% ipython --no-banner

In [1]: import numpy as np

In [2]: from numpy import linalg as LA

In [3]: np.set_printoptions(precision=1, suppress=True, linewidth=120, legacy="1.25")

In [4]: F = np.vander(np.arange(4) - 3, 4, increasing=True)

In [5]: F
Out[5]: 
array([[  1,  -3,   9, -27],
       [  1,  -2,   4,  -8],
       [  1,  -1,   1,  -1],
       [  1,   0,   0,   0]])

In [6]: P = np.triu(np.array([[3, 1, 0, -1], [1, 3, 0, -1], [-1, 0, -2, -2], [0, 1, 3, 2]]), 1) + np.eye(4)

In [7]: M2 = P @ F @ LA.inv(P)

In [8]: round(LA.det(M2), 1)
Out[8]: 12.0

In [9]: LA.matrix_rank(M2)
Out[9]: 4

In [10]: P @ F - F @ P
Out[10]: 
array([[ 0., -3.,  4.,  8.],
       [-1., -1.,  0.,  7.],
       [-2., -1.,  0.,  2.],
       [ 0., -1.,  0.,  1.]])

In [11]: np.trace(M2), np.trace(F)
Out[11]: (0.0, 0)

In [12]: np.round(np.poly(M2), 1) + 0
Out[12]: array([ 1.,  0., 22., 10., 12.])

In [13]: x0 = np.array([0, 1, -1, 2])

In [14]: LA.norm(F @ x0) <= LA.norm(F, 2) * LA.norm(x0) + 1e-9
Out[14]: True

In [15]: np.sign((F @ x0).round(6))
Out[15]: array([-1, -1, -1,  0])

In [16]: F * x0
Out[16]: 
array([[  0,  -3,  -9, -54],
       [  0,  -2,  -4, -16],
       [  0,  -1,  -1,  -2],
       [  0,   0,   0,   0]])

In [17]: np.einsum("ij,j->i", F, x0)
Out[17]: array([-66, -22,  -4,   0])

In [18]: (F * x0).sum(axis=1)
Out[18]: array([-66, -22,  -4,   0])

In [19]: F @ np.eye(4)[2]
Out[19]: array([9., 4., 1., 0.])

In [20]: arr = np.load("layer16.npy")

In [21]: arr.round(1) + 0
Out[21]: 
array([[ -7.6,  13.4, -19.2,  -3.8],
       [ -2.2,   5.5,  -7.9,  -0.7],
       [ -1.2,   3.4,  -4.7,  -0.1],
       [ -1.1,   3.3,  -4.5,  -0.1],
       [ -0.9,   2.9,  -3.8,   0. ],
       [ -0.8,   2.5,  -3.2,   0.1],
       [ -0.8,   2.3,  -2.9,   0.1],
       [ -0.7,   2.1,  -2.6,   0.1],
       [ -0.6,   1.6,  -1.8,   0.1],
       [ -0.3,   0.6,  -0.5,   0. ],
       [  0.8,  -1. ,   0.6,   0.1],
       [  1.5,  -1.8,   1. ,   0.3],
       [  2.3,  -2.5,   1.4,   0.5],
       [  5.3,  -5.4,   3. ,   1.4],
       [  5.5,  -5.6,   3.1,   1.5],
       [  6.9,  -6.9,   3.9,   1.9],
       [ 24.5, -23.1,  14.9,   8.9],
       [ 25.7, -24.2,  15.8,   9.4]])

In [22]: C2 = np.cov(arr, rowvar=False)

In [23]: np.corrcoef(arr.T)
Out[23]: 
array([[ 1. , -1. ,  0.9,  1. ],
       [-1. ,  1. , -1. , -1. ],
       [ 0.9, -1. ,  1. ,  0.9],
       [ 1. , -1. ,  0.9,  1. ]])

In [24]: np.median(arr, axis=0)
Out[24]: array([-0.5,  1.1, -1.2,  0.1])

In [25]: arr.std(axis=0)
Out[25]: array([8.4, 8.9, 7.5, 3.1])

In [26]: np.polyfit(arr[:, 1], arr[:, 2], 1)
Out[26]: array([-0.8, -1.9])

In [27]: C2.shape
Out[27]: (4, 4)

In [28]: np.argsort(-arr.std(axis=0).round(6), kind="stable")
Out[28]: array([1, 0, 2, 3])

In [29]: round(float(np.corrcoef(arr[:, 1], arr[:, 2])[0, 1]), 1)
Out[29]: -1.0
